$ python -q
>>> import numpy as np
>>> import numpy.linalg as la
>>> np.set_printoptions(suppress=True, linewidth=200)
>>> J = np.load("sample18.npy")
>>> print(J.round(2))
[[ 0.38  0.38 -0.17 -0.17  0.17]
 [ 0.38  0.38 -0.17 -0.17  0.17]
 [-0.17 -0.17  0.08  0.08 -0.08]
 [-0.17 -0.17  0.08  0.08 -0.08]
 [ 0.17  0.17 -0.08 -0.08  0.08]]
>>> evals, V = la.eigh(J)
>>> x = np.array([0, -1, 3, 2, -3])
>>> print(np.round(la.eigvalsh(J[1:, 1:]), 2) + 0)
[0.   0.   0.   0.62]
>>> print(np.round(np.abs(J).sum(axis=1).max(), 2), np.abs(evals).max())
1.28 1.0
>>> print(np.round(V * np.abs(evals) @ V.T, 2))
[[ 0.38  0.38 -0.17 -0.17  0.17]
 [ 0.38  0.38 -0.17 -0.17  0.17]
 [-0.17 -0.17  0.08  0.08 -0.08]
 [-0.17 -0.17  0.08  0.08 -0.08]
 [ 0.17  0.17 -0.08 -0.08  0.08]]
>>> A = np.load("m.npy")
>>> print(A)
[[ 0. -3.  0.  0.  0.  0.]
 [-3.  1. -3.  0.  0.  0.]
 [ 0. -3.  0. -3.  0.  0.]
 [ 0.  0. -3.  2. -3.  0.]
 [ 0.  0.  0. -3.  1. -3.]
 [ 0.  0.  0.  0. -3.  3.]]
>>> # equal to its transpose
>>> rng = np.random.default_rng(7785)
>>> lab = rng.permutation(6)
>>> B = A[:, lab] * rng.choice([-1, 1], 6)
>>> print(B)
[[-0.  0. -3.  0.  0.  0.]
 [-0.  0.  1.  0. -3. -3.]
 [-0.  0. -3. -3.  0.  0.]
 [-0. -3.  0.  2. -3.  0.]
 [ 3.  1.  0. -3.  0.  0.]
 [-3. -3.  0.  0.  0.  0.]]
>>> Uu, _, Vt = la.svd(A.T @ B)
>>> print(np.round(la.lstsq(A, B)[0], 2) + 0)
[[ 0.  0.  0.  0.  0.  1.]
 [ 0.  0.  1.  0.  0.  0.]
 [ 0.  0.  0.  0.  1.  0.]
 [ 0.  0.  0.  1.  0.  0.]
 [ 0.  1.  0.  0.  0.  0.]
 [-1.  0.  0.  0.  0.  0.]]
>>> print(lab)
[5 4 1 3 2 0]
>>> print(np.trace(B))
-1.0
>>> assert B == B.T
Traceback (most recent call last):
  File "<python-input-21>", line 1, in <module>
    assert B == B.T
           ^^^^^^^^
ValueError: The truth value of an array with more than one element is ambiguous. Use a.any() or a.all()
>>> print(np.round(la.det(B), 2))
-486.0
>>> data = np.loadtxt("dump.csv", delimiter=",")
>>> print(data)
[[-0.6  -1.26 -1.5 ]
 [-0.8  -1.02 -0.1 ]
 [-0.14 -1.02 -4.19]
 [-0.95 -1.48  3.49]
 [-0.53 -1.27  0.06]
 [ 0.81 -0.44 -2.29]
 [-0.4  -1.19 -4.18]
 [-0.62 -1.15  2.01]
 [ 0.48 -1.38 -3.86]
 [-1.2  -1.02  1.82]
 [-0.79 -1.66 -1.79]
 [-0.38 -1.33 -3.39]
 [ 0.4   1.23  1.51]
 [ 1.28  0.89 -1.58]
 [-1.95 -2.58  1.34]
 [-0.12 -0.07  2.03]
 [-1.31 -0.88  1.68]
 [-1.61 -2.61 -0.42]
 [-0.41  0.6   4.18]]
>>> proj = np.triu(np.array([[0, 0, 6, 6, 2],
...     [0, 1, 6, 1, 4],
...     [9, 0, 4, 9, 6],
...     [8, 6, 5, 3, 8],
...     [8, 8, 9, 4, 1]]), 1) + np.eye(5)
>>> B = proj @ J @ la.inv(proj)
>>> print(np.round(la.det(B), 2))
-0.0
>>> print(la.matrix_rank(B))
1
>>> Xc = data - data.mean(axis=0)
>>> V = la.svd(Xc)[2][:2]
>>> B = Xc - Xc @ V.T @ V
>>> print(np.round(np.diag(V.T @ V), 2))
[0.36 0.66 0.98]
>>> print(np.round(np.cov(Xc @ V.T, rowvar=False), 2) + 0)
[[6.89 0.  ]
 [0.   1.45]]
>>> print(la.norm(B, axis=1).round(6).argmax())
8
